>>> import numpy as np
>>> from numpy import linalg as LA
>>> np.set_printoptions(precision=1, suppress=True, linewidth=140, legacy="1.25")
>>> X = np.load("case17.npy")
>>> print(X)
[[ 1  0  0  0  0  0  0  0  0  0  0  0]
 [ 1  1  0  0  0  0  0  0  0  0  0  0]
 [-2  2  1  0  0  0  0  0  0  0  0  0]
 [-2 -2 -3  1  0  0  0  0  0  0  0  0]
 [ 1 -1 -2  1  1  0  0  0  0  0  0  0]
 [-2  0  1 -2 -3  1  0  0  0  0  0  0]
 [-2  0  3 -1  1 -3  1  0  0  0  0  0]
 [-3  1  2  3 -3 -1  3  1  0  0  0  0]
 [ 1 -3 -1 -2  0  0  1  3  1  0  0  0]
 [-3  2 -2 -1  3 -2 -3  0  0  1  0  0]
 [-3  2  1 -2 -1 -3  3  2  2  3  1  0]
 [-3 -1  0 -1  2  1  0  0 -3  0 -1  1]]
>>> B = np.array([[5, 3, 5],
...     [5, 9, 1],
...     [5, 6, 6],
...     [2, 0, 9],
...     [6, 3, 1],
...     [5, 0, 8],
...     [2, 4, 2],
...     [1, 2, 1],
...     [9, 6, 2],
...     [5, 2, 8],
...     [9, 3, 2],
...     [1, 8, 6]])
>>> print(np.vstack([X, B.T]).shape)
(15, 12)
>>> print(np.einsum("ij->j", X))
[-16   1   0  -4   0  -7   5   6   0   4   0   1]
>>> print(np.einsum("ij,ij->i", X, X))
[ 1  2  9 18  8 19 25 43 26 41 55 27]
>>> print(B.T @ X.T)
[[  5  10   5 -33  -2 -22  -4 -10  -5 -10  25 -40]
 [  3  12  18 -42 -15  -9  19  17 -14  -4  49 -25]
 [  5   6  -2 -21   2 -17 -22  21 -15 -45 -12 -17]]
>>> print(np.einsum("ik,kj->ji", X, B))
[[  5  10   5 -33  -2 -22  -4 -10  -5 -10  25 -40]
 [  3  12  18 -42 -15  -9  19  17 -14  -4  49 -25]
 [  5   6  -2 -21   2 -17 -22  21 -15 -45 -12 -17]]
>>> print(LA.matrix_rank(np.vstack([X, B.T])))
12
>>> W = np.array([[-2, -5, 2, 0],
...     [1, 5, 4, 4],
...     [-2, -2, 4, 1],
...     [-5, 5, -5, 2],
...     [-5, 2, 3, -4],
...     [-2, -3, 5, 0],
...     [-3, -5, 0, -4],
...     [-2, 0, 4, 0],
...     [1, 0, 2, -2],
...     [-1, -5, 1, -3],
...     [-1, 2, 3, -4],
...     [5, -5, 4, 1]])
>>> b = np.array([-2, 0, 0, -2])
>>> H = np.maximum(X @ W + b, 0)
>>> print((H > 0).mean(axis=0))
[0.4 0.5 0.7 0.3]
>>> print(H)
[[ 0  0  2  0]
 [ 0  0  6  2]
 [ 2 18  8  7]
 [ 1 11  0  0]
 [ 0  1  0  0]
 [23  0  6  7]
 [ 0  5  1  0]
 [ 0 13  0 10]
 [ 0  0 10  0]
 [12 46  0  0]
 [10  0 16  0]
 [ 0  0  1  0]]
>>> basis = np.array([[4, 9], [-4, -4], [-6, 4], [-6, 1]])
>>> print(H @ basis)
[[ -12    8]
 [ -48   26]
 [-154  -15]
 [ -40  -35]
 [  -4   -4]
 [  14  238]
 [ -26  -16]
 [-112  -42]
 [ -60   40]
 [-136  -76]
 [ -56  154]
 [  -6    4]]
>>> print((H @ basis).round(6).argmax(axis=1))
[1 1 1 1 0 1 1 1 1 1 1 1]
>>> print(W @ basis)
[[  0  10]
 [-64   9]
 [-30   7]
 [-22 -83]
 [-22 -45]
 [-26  14]
 [ 32 -11]
 [-32  -2]
 [  4  15]
 [ 28  12]
 [ -6  -9]
 [ 10  82]]
>>> rng = np.random.default_rng(8228)
>>> B = X + rng.integers(-2, 3, (12, 10)) @ rng.integers(-2, 3, (10, 12))
>>> print(B)
[[ -6 -10  -1   2  -7  -3  -1   3   5 -15  -1   3]
 [-12  13   1   5  23   3   1  -8  -8   2 -13  -2]
 [-12   1   0   7   8   6  -1  -1   1   0   0  -4]
 [ -2  -5  -7   3  -1   2   7  -6   0  -4  -6   3]
 [ 13  -7 -12  -9 -11 -13  -6   8   6   4  10   2]
 [ -8   3   6  14  -1  13   3  -2  -2   6  -3  -5]
 [-11 -11   8  -1   7   4   9 -12   1  -5  -3  -1]
 [  2  10   8   3   6  -5   1   1   1   9   0   3]
 [ -2   3  -4 -14  11 -11   8 -10  -3   2  -9  10]
 [  3   9  -7  -3   4 -14  -6   0   3  22   5   3]
 [  7  -5  -6  -7 -17 -10  -2  13  10   1  13   3]
 [ -3   4   2  -9  -2   0  -3   6   3  -2  12   7]]
>>> print(LA.matrix_rank(B - X, tol=1e-8))
10
>>> print(B - X)
[[ -7 -10  -1   2  -7  -3  -1   3   5 -15  -1   3]
 [-13  12   1   5  23   3   1  -8  -8   2 -13  -2]
 [-10  -1  -1   7   8   6  -1  -1   1   0   0  -4]
 [  0  -3  -4   2  -1   2   7  -6   0  -4  -6   3]
 [ 12  -6 -10 -10 -12 -13  -6   8   6   4  10   2]
 [ -6   3   5  16   2  12   3  -2  -2   6  -3  -5]
 [ -9 -11   5   0   6   7   8 -12   1  -5  -3  -1]
 [  5   9   6   0   9  -4  -2   0   1   9   0   3]
 [ -3   6  -3 -12  11 -11   7 -13  -4   2  -9  10]
 [  6   7  -5  -2   1 -12  -3   0   3  21   5   3]
 [ 10  -7  -7  -5 -16  -7  -5  11   8  -2  12   3]
 [  0   5   2  -8  -4  -1  -3   6   6  -2  13   6]]
>>> print(np.round(LA.svd(B - X, compute_uv=False), 1) + 0)
[61.  41.4 31.3 18.8 15.4 14.1 10.2  8.6  5.4  0.7  0.   0. ]
>>> feats = np.loadtxt("block1.csv", delimiter=",")
>>> print(feats.round(1) + 0)
[[-0.5  0.1 -0.1 -0.2 -0.2 -0.3  0.1  0.2 -0.4  0.5  0.2  0.1  0.1]
 [-0.4 -0.1  0.   0.2  0.1 -0.4  0.  -0.5  0.  -0.3 -0.3  0.5  0.2]
 [-0.2 -0.3  0.  -0.3  0.   0.  -0.3 -0.4 -0.4 -0.3  0.3 -0.4 -0.2]
 [ 0.1  0.2  0.4  0.   0.   0.1 -0.3 -0.2  0.   0.   0.4  0.   0.7]
 [-0.3  0.4 -0.2  0.1 -0.2  0.   0.1 -0.3  0.6  0.   0.3 -0.3 -0.1]
 [ 0.2  0.   0.4  0.  -0.4 -0.3  0.2  0.   0.  -0.2  0.4  0.3 -0.4]
 [ 0.5  0.  -0.4  0.1 -0.3  0.  -0.2 -0.5 -0.1  0.4  0.   0.1 -0.1]
 [ 0.2  0.3  0.2  0.1  0.3 -0.7 -0.2  0.  -0.1  0.1 -0.2 -0.4 -0.1]
 [ 0.3  0.2 -0.3 -0.3 -0.3 -0.1  0.5 -0.1 -0.2 -0.4 -0.1 -0.2  0.3]
 [-0.1  0.4  0.3 -0.5 -0.3  0.2 -0.3  0.   0.1  0.  -0.5  0.1 -0.2]
 [ 0.  -0.5  0.4 -0.1 -0.2 -0.1  0.3 -0.2  0.2  0.3 -0.3 -0.3  0.2]
 [-0.1 -0.1  0.   0.6 -0.6  0.  -0.3  0.3 -0.1 -0.2 -0.2 -0.3  0.2]
 [ 0.1 -0.4 -0.3 -0.4 -0.1 -0.3 -0.4  0.3  0.4 -0.1  0.1  0.1  0.1]]
>>> print(round(feats[:, 10] @ feats[:, 0], 1))
-0.0
>>> T = np.stack([feats, -3 * feats, feats[::-1]])
>>> print(LA.norm(T, axis=(1, 2)))
[ 3.6 10.8  3.6]
>>> print(T.shape)
(3, 13, 13)
>>> r0 = np.array([3, -1, 2, -3, -1, -2, -3, 0, 3, 2, 0, -2, -3])
>>> B = feats + np.outer(r0, np.eye(13)[5])
>>> print(LA.matrix_rank(LA.inv(B) - LA.inv(feats), tol=1e-8))
1
>>> print(np.round(LA.det(B) / LA.det(feats), 1), np.round(1 + LA.solve(feats, r0)[5], 1))
2.0 2.0
>>> print(np.round(LA.norm(feats[8] - feats[7]), 1))
1.4
>>> print(round(LA.norm(feats, 1), 1), round(LA.norm(feats, np.inf), 1))
3.2 3.3
>>> print(np.round(feats[8] @ feats[7], 1))
0.0
>>> print(LA.norm(feats, axis=1))
[1. 1. 1. 1. 1. 1. 1. 1. 1. 1. 1. 1. 1.]
>>> print(round(LA.norm(feats, "nuc"), 1))
13.0
>>> J = np.load("mat.npy")
>>> print(J)
[[-2  3  2 -1 -2  2 -2 -2 -3]
 [ 3  4  1  3 -1 -1 -3 -2  2]
 [ 2  1  2 -2  3  0 -1 -1 -4]
 [-1  3 -2  2 -1 -2  3  2 -3]
 [-2 -1  3 -1  2  1  1  3  0]
 [ 2 -1  0 -2  1 -4  1 -1 -1]
 [-2 -3 -1  3  1  1  0 -3  1]
 [-2 -2 -1  2  3 -1 -3  4 -2]
 [-3  2 -4 -3  0 -1  1 -2  4]]
>>> r0, g = J[4], J[0]
>>> print(r0 @ g)
-2
>>> pr = (r0 @ g) / (r0 @ r0) * r0
>>> print(pr)
[ 0.1  0.1 -0.2  0.1 -0.1 -0.1 -0.1 -0.2 -0. ]
>>> print(LA.matrix_rank(np.outer(r0, g)))
1
>>> print((g - pr) @ r0)
0.0
>>> print(np.round(LA.norm(r0 + g) ** 2 + LA.norm(r0 - g) ** 2, 1))
146.0
>>> B = LA.inv(J)
>>> print(B.round(1) + 0)
[[-0.1  0.   0.1  0.  -0.1 -0.1 -0.1 -0.1 -0.1]
 [ 0.   0.1  0.1  0.1  0.  -0.1  0.   0.   0.1]
 [ 0.1  0.1 -0.1  0.   0.2  0.1  0.   0.  -0.1]
 [ 0.   0.1  0.   0.1  0.   0.   0.1  0.  -0.1]
 [-0.1  0.   0.2  0.   0.1 -0.1  0.1  0.   0.1]
 [-0.1 -0.1  0.1  0.  -0.1 -0.3  0.  -0.1  0. ]
 [-0.1  0.   0.   0.1  0.1  0.   0.1 -0.1  0. ]
 [-0.1  0.   0.   0.   0.  -0.1 -0.1  0.1  0. ]
 [-0.1  0.1 -0.1 -0.1  0.1  0.   0.   0.   0.1]]
>>> print((np.abs(B) > 1e-9).astype(int))
[[1 1 1 1 1 1 1 1 1]
 [1 1 1 1 1 1 1 1 1]
 [1 1 1 1 1 1 1 1 1]
 [1 1 1 1 1 1 1 1 1]
 [1 1 1 1 1 1 1 1 1]
 [1 1 1 1 1 1 1 1 1]
 [1 1 1 1 1 1 1 1 1]
 [1 1 1 1 1 1 1 1 1]
 [1 1 1 1 1 1 1 1 1]]
>>> print(np.allclose(B, J.T))
False
>>> print(np.round(LA.inv(B), 1) + 0)
[[-2.  3.  2. -1. -2.  2. -2. -2. -3.]
 [ 3.  4.  1.  3. -1. -1. -3. -2.  2.]
 [ 2.  1.  2. -2.  3.  0. -1. -1. -4.]
 [-1.  3. -2.  2. -1. -2.  3.  2. -3.]
 [-2. -1.  3. -1.  2.  1.  1.  3.  0.]
 [ 2. -1.  0. -2.  1. -4.  1. -1. -1.]
 [-2. -3. -1.  3.  1.  1.  0. -3.  1.]
 [-2. -2. -1.  2.  3. -1. -3.  4. -2.]
 [-3.  2. -4. -3.  0. -1.  1. -2.  4.]]
>>> q, Rm = LA.qr(J)
>>> print(np.trace(q @ q.T))
9.0
>>> print(np.allclose(Rm.T @ Rm, J.T @ J))
True
>>> print(q.shape, Rm.shape)
(9, 9) (9, 9)
>>> print(q.round(1) + 0)
[[-0.3 -0.5 -0.5  0.1  0.2 -0.1 -0.4  0.2  0.4]
 [ 0.5 -0.5  0.  -0.5 -0.2  0.  -0.3  0.2 -0.5]
 [ 0.3 -0.1 -0.2  0.3 -0.7  0.4  0.2  0.2  0.4]
 [-0.2 -0.4  0.2 -0.3 -0.2 -0.4  0.6 -0.1  0.3]
 [-0.3  0.1 -0.6  0.1 -0.3 -0.3  0.3  0.  -0.5]
 [ 0.3  0.2  0.1  0.3 -0.1 -0.8 -0.2  0.3  0.1]
 [-0.3  0.4  0.1 -0.4  0.   0.1  0.1  0.7  0. ]
 [-0.3  0.2  0.1 -0.3 -0.6 -0.2 -0.5 -0.4  0.2]
 [-0.5 -0.4  0.5  0.5 -0.2  0.1 -0.1  0.2 -0.3]]
